$ ipython --no-banner

In [1]: import numpy as np

In [2]: from numpy import linalg as LA

In [3]: np.set_printoptions(precision=2, suppress=True, linewidth=160, sign=" ")

In [4]: X = np.load("arr.npy")

In [5]: X
Out[5]: 
array([[ -7.01,  11.78,  20.79,   8.31,   8.91,  -8.51],
       [-21.77,  24.79, -12.02,  35.65,   0.59,   4.82],
       [  2.88,  -6.3 ,  -4.5 ,   2.95,  -6.77,  -2.33],
       [  2.53, -12.27,  -6.05,   9.65,  -8.74,  -3.34],
       [ -3.36,   6.92,   6.56,   2.98,   4.53,  -2.38],
       [  6.13,  -2.79,  -0.06,   2.15,  -8.26, -11.79],
       [-14.45,  14.36,   1.84,  13.55,   2.61,  -2.57],
       [  6.44, -16.22, -27.31,  -8.12, -16.13,   4.8 ],
       [-16.92,  -3.3 ,  12.07,  10.35,   1.34,  -8.98],
       [  5.76,  -8.13,  -6.7 ,  -4.39,  -5.96,   6.57],
       [ -7.63,   8.29,  23.57,   2.68,   8.78,  -9.76],
       [  3.95,  15.59,  -7.82,  12.21,  -2.4 ,  11.78],
       [ 14.06, -11.37,   4.41, -13.81,  -1.16,  -9.43],
       [  4.88,   6.07,   2.74,   1.38,   9.31, -12.04],
       [ -9.68,   7.86,  18.53,   2.05,  18.45, -13.19],
       [  2.93, -20.69, -25.97,  -6.61,  -8.9 ,  15.3 ],
       [ -5.24,   0.98,  -1.59,  19.7 ,  -4.1 , -13.28],
       [-12.34, -14.1 ,   6.59,   3.6 ,  -9.86,  -7.43],
       [ -3.09,  -6.25, -14.9 ,  -7.74,   0.61,   4.97],
       [ -6.74,  -8.28, -21.62,   5.05, -17.52,   5.27],
       [ 25.71,  -0.85, -16.32,  -3.08,  -4.91,   6.77],
       [ -7.13,  27.23,   8.88,  17.35,   9.74,  -8.37],
       [  2.03,  15.01, -12.81,  13.94,   1.67,  14.1 ],
       [ 13.31, -17.49,  -0.52,  -9.64,  -7.17,   3.19],
       [-16.82,   7.65,  30.13,   3.75,  14.45, -20.36],
       [  5.36,  -1.26,  18.99,  -9.43,   3.98,  -4.51],
       [  6.09,  11.57, -20.05,  21.15,  -8.96,  10.02],
       [ -7.54,   4.47,  10.49,   7.62,   3.77, -13.12],
       [-11.67,  11.94,  28.26,  14.9 ,   8.23,  -7.81]])

In [6]: Xs = X - X.mean(axis=0)

In [7]: vecs = LA.svd(Xs)[2][:2]

In [8]: M2 = Xs - Xs @ vecs.T @ vecs

In [9]: LA.norm(M2, axis=1).round(6).argmax()
Out[9]: np.int64(20)

In [10]: (Xs @ vecs.T).std(axis=0)
Out[10]: array([ 20.82,  14.67])

In [11]: np.diag(vecs.T @ vecs)
Out[11]: array([ 0.16,  0.43,  0.65,  0.43,  0.13,  0.19])

In [12]: lab = X[:, 3] > np.median(X[:, 3])

In [13]: f = X[lab].mean(axis=0) - X[~lab].mean(axis=0)

In [14]: f
Out[14]: array([-10.62,  13.77,   3.17,  16.8 ,   2.25,  -0.8 ])

In [15]: ((X - X.mean(axis=0)) @ f > 0).astype(int)
Out[15]: array([ 1,  1,  0,  0,  1,  0,  1,  0,  1,  0,  1,  1,  0,  0,  1,  0,  1,  0,  0,  0,  0,  1,  1,  0,  1,  0,  1,  1,  1])

In [16]: round(float((((X - X.mean(axis=0)) @ f > 0) == lab).mean()), 2)
Out[16]: 0.83

In [17]: M2 = np.array([[3, -3, -3, -3],
    ...:     [5, -4, -5, 5],
    ...:     [-2, 5, -1, 4],
    ...:     [2, -4, 0, -1],
    ...:     [0, -3, 0, 3],
    ...:     [1, 0, 2, -5],
    ...:     [-4, 1, -5, -3],
    ...:     [1, 2, 3, 1],
    ...:     [3, -3, -1, 0]])

In [18]: F = np.block([[np.zeros((9, 9)), M2], [M2.T, np.zeros((4, 4))]])

In [19]: F
Out[19]: 
array([[ 0.,  0.,  0.,  0.,  0.,  0.,  0.,  0.,  0.,  3., -3., -3., -3.],
       [ 0.,  0.,  0.,  0.,  0.,  0.,  0.,  0.,  0.,  5., -4., -5.,  5.],
       [ 0.,  0.,  0.,  0.,  0.,  0.,  0.,  0.,  0., -2.,  5., -1.,  4.],
       [ 0.,  0.,  0.,  0.,  0.,  0.,  0.,  0.,  0.,  2., -4.,  0., -1.],
       [ 0.,  0.,  0.,  0.,  0.,  0.,  0.,  0.,  0.,  0., -3.,  0.,  3.],
       [ 0.,  0.,  0.,  0.,  0.,  0.,  0.,  0.,  0.,  1.,  0.,  2., -5.],
       [ 0.,  0.,  0.,  0.,  0.,  0.,  0.,  0.,  0., -4.,  1., -5., -3.],
       [ 0.,  0.,  0.,  0.,  0.,  0.,  0.,  0.,  0.,  1.,  2.,  3.,  1.],
       [ 0.,  0.,  0.,  0.,  0.,  0.,  0.,  0.,  0.,  3., -3., -1.,  0.],
       [ 3.,  5., -2.,  2.,  0.,  1., -4.,  1.,  3.,  0.,  0.,  0.,  0.],
       [-3., -4.,  5., -4., -3.,  0.,  1.,  2., -3.,  0.,  0.,  0.,  0.],
       [-3., -5., -1.,  0.,  0.,  2., -5.,  3., -1.,  0.,  0.,  0.,  0.],
       [-3.,  5.,  4., -1.,  3., -5., -3.,  1.,  0.,  0.,  0.,  0.,  0.]])

In [20]: round(float(LA.eigvalsh(F).min()), 2)
Out[20]: -12.26

In [21]: np.all(LA.eigvalsh(F) > 0)
Out[21]: np.False_

In [22]: M2 = np.array([[2, 3],
    ...:     [1, 0],
    ...:     [3, 3],
    ...:     [2, 3],
    ...:     [2, 1],
    ...:     [3, 2],
    ...:     [2, 0],
    ...:     [1, 0],
    ...:     [2, 3],
    ...:     [1, 2],
    ...:     [3, 1],
    ...:     [0, 3],
    ...:     [3, 2]])

In [23]: LA.matrix_rank(np.vstack([F, M2.T]))
Out[23]: np.int64(10)

In [24]: np.einsum("ik,kj->ij", F, M2)
Out[24]: 
array([[-15., -12.],
       [  8.,   1.],
       [ 25.,   6.],
       [-13.,  -2.],
       [  0.,   3.],
       [-14.,  -2.],
       [-10., -28.],
       [ 10.,  15.],
       [ -6.,   0.],
       [ 11.,  20.],
       [-11., -18.],
       [-17., -11.],
       [ -5.,  -7.]])

In [25]: LA.matrix_rank(F @ M2)
Out[25]: np.int64(2)

In [26]: np.vstack([F, M2.T]).shape
Out[26]: (15, 13)
